$ python3 -q
>>> import numpy as np
>>> import numpy.linalg as la
>>> np.set_printoptions(precision=3, suppress=True, linewidth=200, floatmode="fixed")
>>> tidy = lambda a: np.round(a, 3) + 0
>>> X = np.array([[3, 5, 3, 6],
...     [4, 6, 4, 7],
...     [-4, -2, -4, -1],
...     [-3, -1, -3, 0],
...     [0, 2, 0, 3],
...     [1, 3, 1, 4]])
>>> # column 2 repeats column 0
>>> Uu, s, Vh = la.svd(X)
>>> evecs = Vh[:(s > 1e-8).sum()]
>>> rng = np.random.default_rng(91)
>>> x = X[1] + -3 * X[4] + rng.integers(2) * np.eye(4)[2]
>>> x
array([ 4.000,  0.000,  5.000, -2.000])
>>> la.matrix_rank(np.vstack([X, x]))
np.int64(3)
>>> tidy(np.diag(evecs.T @ evecs))
array([0.481, 0.333, 0.481, 0.704])
>>> np.allclose(evecs.T @ evecs @ x, x)
False
>>> tidy(la.norm(x - evecs.T @ evecs @ x))
np.float64(0.72)
>>> tidy(evecs.T @ evecs)
array([[ 0.481,  0.111,  0.481, -0.074],
       [ 0.111,  0.333,  0.111,  0.444],
       [ 0.481,  0.111,  0.481, -0.074],
       [-0.074,  0.444, -0.074,  0.704]])
>>> t = np.radians(135)
>>> R = np.eye(4)
>>> R[1, 1] = R[0, 0] = np.cos(t)
>>> R[1, 0], R[0, 1] = -np.sin(t), np.sin(t)
>>> tidy(R)
array([[-0.707,  0.707,  0.000,  0.000],
       [-0.707, -0.707,  0.000,  0.000],
       [ 0.000,  0.000,  1.000,  0.000],
       [ 0.000,  0.000,  0.000,  1.000]])
>>> Y = X @ R.T
>>> np.allclose(la.norm(X, axis=1), la.norm(Y, axis=1))
True
>>> tidy(np.abs(Y - X).max(axis=0))
array([ 5.414, 13.071,  0.000,  0.000])
>>> tidy(la.det(R)), tidy(np.trace(R))
(np.float64(1.0), np.float64(0.586))
>>> np.argsort(-la.norm(X, axis=0).round(6), kind="stable")[:3]
array([3, 1, 0])
>>> [round(float(x), 3) for x in la.svd(X, compute_uv=False)[:3]]
[16.136, 5.624, 0.0]
>>> r = la.matrix_rank(X)
>>> r
np.int64(2)
>>> N = la.svd(X)[2][r:].T
>>> [int(la.matrix_rank(X[:i])) for i in range(1, len(X) + 1)]
[1, 2, 2, 2, 2, 2]
>>> [int(la.matrix_rank(np.delete(X, i, axis=0))) for i in range(6)]
[2, 2, 2, 2, 2, 2]
>>> N.shape
(4, 2)
>>> la.matrix_rank(X.T @ X), la.matrix_rank(X @ X.T)
(np.int64(2), np.int64(2))
>>> tidy(N @ N.T)
array([[ 0.519, -0.111, -0.481,  0.074],
       [-0.111,  0.667, -0.111, -0.444],
       [-0.481, -0.111,  0.519,  0.074],
       [ 0.074, -0.444,  0.074,  0.296]])
>>> tidy(X @ N)
array([[0.000, 0.000],
       [0.000, 0.000],
       [0.000, 0.000],
       [0.000, 0.000],
       [0.000, 0.000],
       [0.000, 0.000]])
>>> la.lstsq(X[:-1].T, X[-1])[2]
np.int32(2)
>>> np.abs(np.diag(la.qr(X)[1])) > 1e-9
array([ True,  True, False, False])
>>> K = np.loadtxt("arr.csv", delimiter=",")
>>> K
array([[2.020, 5.000, 6.000, 5.000, 2.000, 7.000],
       [5.000, 2.020, 3.000, 9.000, 6.000, 4.000],
       [3.000, 4.000, 9.020, 6.000, 8.000, 3.000],
       [1.000, 4.000, 5.000, 1.020, 9.000, 7.000],
       [6.000, 1.000, 5.000, 8.000, 7.020, 0.000],
       [2.000, 5.000, 6.000, 5.000, 2.000, 7.020]])
>>> z = rng.permutation(6)
>>> z
array([0, 3, 4, 1, 5, 2])
>>> Y = K[z][:, z]
>>> np.diag(Y)
array([2.020, 1.020, 7.020, 2.020, 7.020, 9.020])
>>> tidy(la.det(Y)), tidy(la.det(K[z]))
(np.float64(-49.739), np.float64(49.739))
>>> F = np.array([[-3, -4, -2], [1, -5, -3], [1, -3, -1]])
>>> F[:, 2] = 3 * F[:, 0]
>>> F
array([[-3, -4, -9],
       [ 1, -5,  3],
       [ 1, -3,  3]])
>>> # rank 2
>>> proj = np.triu(np.array([[1, 2, 2], [1, 0, 1], [0, 2, 0]]), 1) + np.eye(3)
>>> Y = proj @ F @ la.inv(proj)
>>> Y
array([[  1.000, -22.000,  23.000],
       [  2.000, -12.000,  14.000],
       [  1.000,  -5.000,   6.000]])
>>> np.trace(Y), np.trace(F)
(np.float64(-5.0), np.int64(-5))
>>> proj @ F - F @ proj
array([[  4.000, -10.000,  22.000],
       [  1.000,  -5.000,   6.000],
       [  0.000,  -2.000,   1.000]])
>>> la.matrix_rank(Y)
np.int64(2)
>>> tidy(np.poly(Y))
array([ 1.000,  5.000, 13.000,  0.000])
>>> x = np.array([-2, 2, 1])
>>> F @ (2 * x)
array([-22, -18, -10])
>>> (F @ x).argmax()
np.int64(2)
>>> la.norm(F, axis=1).argmax()
np.int64(0)
>>> tidy(la.norm(F, 2))
np.float64(10.609)
>>> tidy(la.norm(F, axis=1))
array([10.296,  5.916,  4.359])
>>> tidy(la.norm(F, "nuc"))
np.float64(17.497)
>>> tidy(la.norm(F, axis=0))
array([3.317, 7.071, 9.950])
>>> E = np.load("layer16.npy")
>>> tidy(E)
array([[-1.204,  1.778, -4.303,  1.368],
       [ 0.000, -4.652, -1.722,  0.629],
       [ 0.602, -0.017, -1.662, -4.677],
       [ 4.815,  0.447, -0.868,  0.927]])
>>> Y = np.array([[-3, 1], [-2, -1]])
>>> C = np.kron(Y, E)
>>> C.shape
(8, 8)
>>> la.matrix_rank(C)
np.int64(8)
>>> C = np.array([[1, 0, 0, 0, 3]])
>>> W0 = rng.normal(size=(17, 1)) @ C + np.array([0, 5, 4, 3, 2])
>>> tidy(W0)
array([[-0.509,  5.000,  4.000,  3.000,  0.474],
       [ 0.599,  5.000,  4.000,  3.000,  3.797],
       [-0.216,  5.000,  4.000,  3.000,  1.353],
       [-0.304,  5.000,  4.000,  3.000,  1.087],
       [-0.242,  5.000,  4.000,  3.000,  1.275],
       [-0.621,  5.000,  4.000,  3.000,  0.137],
       [-0.592,  5.000,  4.000,  3.000,  0.223],
       [ 0.659,  5.000,  4.000,  3.000,  3.977],
       [ 0.740,  5.000,  4.000,  3.000,  4.221],
       [ 0.079,  5.000,  4.000,  3.000,  2.236],
       [ 1.409,  5.000,  4.000,  3.000,  6.227],
       [-0.834,  5.000,  4.000,  3.000, -0.501],
       [ 0.598,  5.000,  4.000,  3.000,  3.795],
       [ 0.872,  5.000,  4.000,  3.000,  4.617],
       [ 1.848,  5.000,  4.000,  3.000,  7.545],
       [ 0.513,  5.000,  4.000,  3.000,  3.539],
       [-0.148,  5.000,  4.000,  3.000,  1.556]])
>>> # rank 2
>>> proj = np.triu(np.array([[-3, -4, 1, 4], [3, 0, 4, 2], [2, 0, -1, 2], [-5, 3, -4, 0]]), 1) + np.eye(4)
>>> Y = proj @ E @ la.inv(proj)
>>> tidy(la.det(Y))
np.float64(-625.0)
>>> tidy(np.trace(Y)), tidy(np.trace(E))
(np.float64(-6.591), np.float64(-6.591))
>>> la.matrix_rank(Y)
np.int64(4)
>>> tidy(np.poly(Y))
array([   1.000,    6.591,    0.000, -164.785, -625.000])
>>> f, v = W0[3], W0[4]
>>> tidy(f @ v)
np.float64(51.46)
>>> tidy(f @ f)
np.float64(51.274)
>>> pr = (f @ v) / (f @ f) * f
>>> la.matrix_rank(np.outer(f, v))
np.int64(1)
>>> tidy(la.norm(f + v) ** 2 + la.norm(f - v) ** 2)
np.float64(205.919)
>>> arr = np.load("run13.npy")
>>> arr
array([[0, 1, 0],
       [1, 0, 1],
       [0, 1, 0]])
>>> np.argwhere(np.triu(arr))
array([[0, 1],
       [1, 2]])
>>> arr @ arr
array([[1, 0, 1],
       [0, 2, 0],
       [1, 0, 1]])
>>> np.trace(arr @ arr @ arr) // 6
np.int64(0)
>>> low = np.diag(arr.sum(axis=1)) - arr
>>> tidy(la.eigvalsh(low))
array([0.000, 1.000, 3.000])
>>> round(la.det(low[1:, 1:]))
1
>>> np.einsum("ij,ji->", arr, arr)
np.int64(4)
>>> np.kron(np.eye(2, dtype=int), arr)
array([[0, 1, 0, 0, 0, 0],
       [1, 0, 1, 0, 0, 0],
       [0, 1, 0, 0, 0, 0],
       [0, 0, 0, 0, 1, 0],
       [0, 0, 0, 1, 0, 1],
       [0, 0, 0, 0, 1, 0]])
>>> tidy(np.poly(arr))
array([ 1.000,  0.000, -2.000,  0.000])
>>> tidy(la.norm(arr, axis=0))
array([1.000, 1.414, 1.000])
>>> tidy(la.norm(arr, "nuc"))
np.float64(2.828)
>>> tidy(la.norm(arr, 2))
np.float64(1.414)
>>> tidy(la.norm(arr, 1)), tidy(la.norm(arr, np.inf))
(np.float64(2.0), np.float64(2.0))
>>> tidy(la.norm(arr[2], 1)), tidy(la.norm(arr[2], np.inf))
(np.float64(1.0), np.float64(1.0))
>>> vals, evecs = la.eigh(arr)
>>> np.abs(evecs[:, -1]).round(6).argmax()
np.int64(1)
>>> tidy(la.eigvalsh(arr + 5 * np.eye(3)))
array([3.586, 5.000, 6.414])
>>> tidy(la.svd(arr, compute_uv=False))
array([1.414, 1.414, 0.000])
>>> tidy(evecs.T @ evecs)
array([[1.000, 0.000, 0.000],
       [0.000, 1.000, 0.000],
       [0.000, 0.000, 1.000]])
>>> vals.sum(), np.trace(arr)
(np.float64(0.0), np.int64(0))
>>> tidy(np.abs(evecs[:, -1]))
array([0.500, 0.707, 0.500])
>>> M = np.load("sample11.npy")
>>> M
array([[ 0.600,  1.600,  0.500, -1.200, -1.000],
       [-1.000,  0.200,  0.200,  2.800,  0.000],
       [-0.600,  0.300,  1.600,  0.700,  1.000],
       [-0.400, -0.700, -0.600,  0.500,  0.700],
       [-0.700,  0.400, -0.200,  1.900, -1.400],
       [-1.300, -0.400, -0.700, -1.400, -1.600],
       [-0.600, -1.100, -1.100,  0.700,  0.100],
       [-0.100, -0.500,  1.000, -0.600, -0.100],
       [-0.600,  0.800, -1.400, -0.100, -0.100],
       [ 0.400, -0.100, -0.600, -1.300, -1.000],
       [-1.100,  0.200, -2.000, -1.100, -2.000],
       [ 0.100, -0.900, -2.400, -1.700,  0.300],
       [-9.000, 10.000,  5.000,  8.000,  7.000],
       [ 0.000, -0.300, -0.300,  1.200, -1.400],
       [ 0.400, -1.000,  0.100, -1.100,  0.000],
       [-0.600, -0.900,  0.900, -0.400,  0.600],
       [ 0.700,  0.000, -0.100,  0.200,  0.500],
       [ 0.500,  2.100,  0.500,  0.600, -0.700],
       [ 0.100, -0.100, -1.800, -0.700,  1.000]])
>>> # row 12 is much longer than the rest
>>> z = M[:, 0] > np.median(M[:, 0])
>>> f = M[z].mean(axis=0) - M[~z].mean(axis=0)
>>> np.argsort(-np.abs(f).round(6), kind="stable")
array([0, 3, 1, 4, 2])
>>> tidy((((M - M.mean(axis=0)) @ f > 0) == z).mean())
np.float64(0.684)
>>> tidy(f)
array([ 1.890, -0.791, -0.514, -1.671, -0.697])
>>> z.astype(int)
array([1, 0, 0, 0, 0, 0, 0, 1, 0, 1, 0, 1, 0, 1, 1, 0, 1, 1, 1])
>>> C = M[[6, 0]].astype(float)
>>> for _ in range(5):
...     z = la.norm(M[:, None] - C, axis=-1).argmin(axis=1)
...     C = np.array([M[z == j].mean(axis=0) for j in range(2)])
... 
>>> z
array([0, 0, 0, 0, 0, 0, 0, 0, 0, 0, 0, 0, 1, 0, 0, 0, 0, 0, 0])
>>> tidy(C)
array([[-0.233, -0.022, -0.356, -0.056, -0.283],
       [-9.000, 10.000,  5.000,  8.000,  7.000]])
>>> np.abs(C[1] - C[0]).argmax()
np.int64(1)
>>> Y = np.array([[1, 3, -3], [1, -3, -1], [0, 1, -2], [2, -3, 3], [3, 0, 2]])
>>> np.vstack([M, Y.T]).shape
(22, 5)
>>> la.matrix_rank(M @ Y)
np.int64(3)
>>> O, R = la.qr(M)
>>> tidy(np.abs(np.diag(R)))
array([9.404, 5.053, 4.670, 4.474, 4.450])
>>> tidy(R)
array([[-9.404,  9.340,  4.461,  8.003,  6.363],
       [ 0.000,  5.053,  2.393,  1.660,  1.278],
       [ 0.000,  0.000, -4.670, -1.766, -1.757],
       [ 0.000,  0.000,  0.000, -4.474, -0.419],
       [ 0.000,  0.000,  0.000,  0.000,  4.450]])
>>> tidy(O.T @ O)
array([[1.000, 0.000, 0.000, 0.000, 0.000],
       [0.000, 1.000, 0.000, 0.000, 0.000],
       [0.000, 0.000, 1.000, 0.000, 0.000],
       [0.000, 0.000, 0.000, 1.000, 0.000],
       [0.000, 0.000, 0.000, 0.000, 1.000]])
>>> O.shape, R.shape
((19, 5), (5, 5))
>>> feats = np.load("w.npy")
>>> feats
array([[2, 0, 0, 0],
       [0, 4, 0, 0],
       [0, 3, 1, 0],
       [4, 0, 1, 2]])
>>> # triangular, det is the product of the diagonal
>>> z = rng.permutation(4)
>>> z
array([0, 1, 3, 2])
>>> Y = feats[z][:, z]
>>> Y
array([[2, 0, 0, 0],
       [0, 4, 0, 0],
       [4, 0, 2, 1],
       [0, 3, 0, 1]])
>>> np.trace(Y)
np.int64(9)
>>> np.allclose(Y, feats)
False
>>> Uu, s, Vh = la.svd(arr)
>>> evecs = Vh[:(s > 1e-8).sum()]
>>> x = arr[2] + 2 * arr[1] + rng.integers(2) * np.eye(3)[0]
>>> x
array([2.000, 1.000, 2.000])
>>> tidy(evecs.T @ evecs)
array([[0.500, 0.000, 0.500],
       [0.000, 1.000, 0.000],
       [0.500, 0.000, 0.500]])
>>> f = np.array([0, 0, 1, 0])
>>> Y = feats + np.outer(f, np.eye(4)[2])
>>> Y
array([[2.000, 0.000, 0.000, 0.000],
       [0.000, 4.000, 0.000, 0.000],
       [0.000, 3.000, 2.000, 0.000],
       [4.000, 0.000, 1.000, 2.000]])
>>> tidy(np.sort(la.eigvals(Y)))
array([2.000, 2.000, 2.000, 4.000])
>>> tidy(la.matrix_power(Y - np.diag(np.diag(Y)), 4))
array([[0.000, 0.000, 0.000, 0.000],
       [0.000, 0.000, 0.000, 0.000],
       [0.000, 0.000, 0.000, 0.000],
       [0.000, 0.000, 0.000, 0.000]])
>>> [int(la.matrix_rank(la.matrix_power(Y, p))) for p in range(1, 5)]
[4, 4, 4, 4]
>>> np.prod(np.diag(Y)), tidy(la.det(Y))
(np.float64(32.0), np.float64(32.0))
>>> G = feats.T @ feats
>>> np.diag(G)
array([20, 25,  2,  4])
>>> G
array([[20,  0,  4,  8],
       [ 0, 25,  3,  0],
       [ 4,  3,  2,  2],
       [ 8,  0,  2,  4]])
>>> np.allclose(G, G.T)
True
>>> np.trace(G), (feats ** 2).sum()
(np.int64(51), np.int64(51))
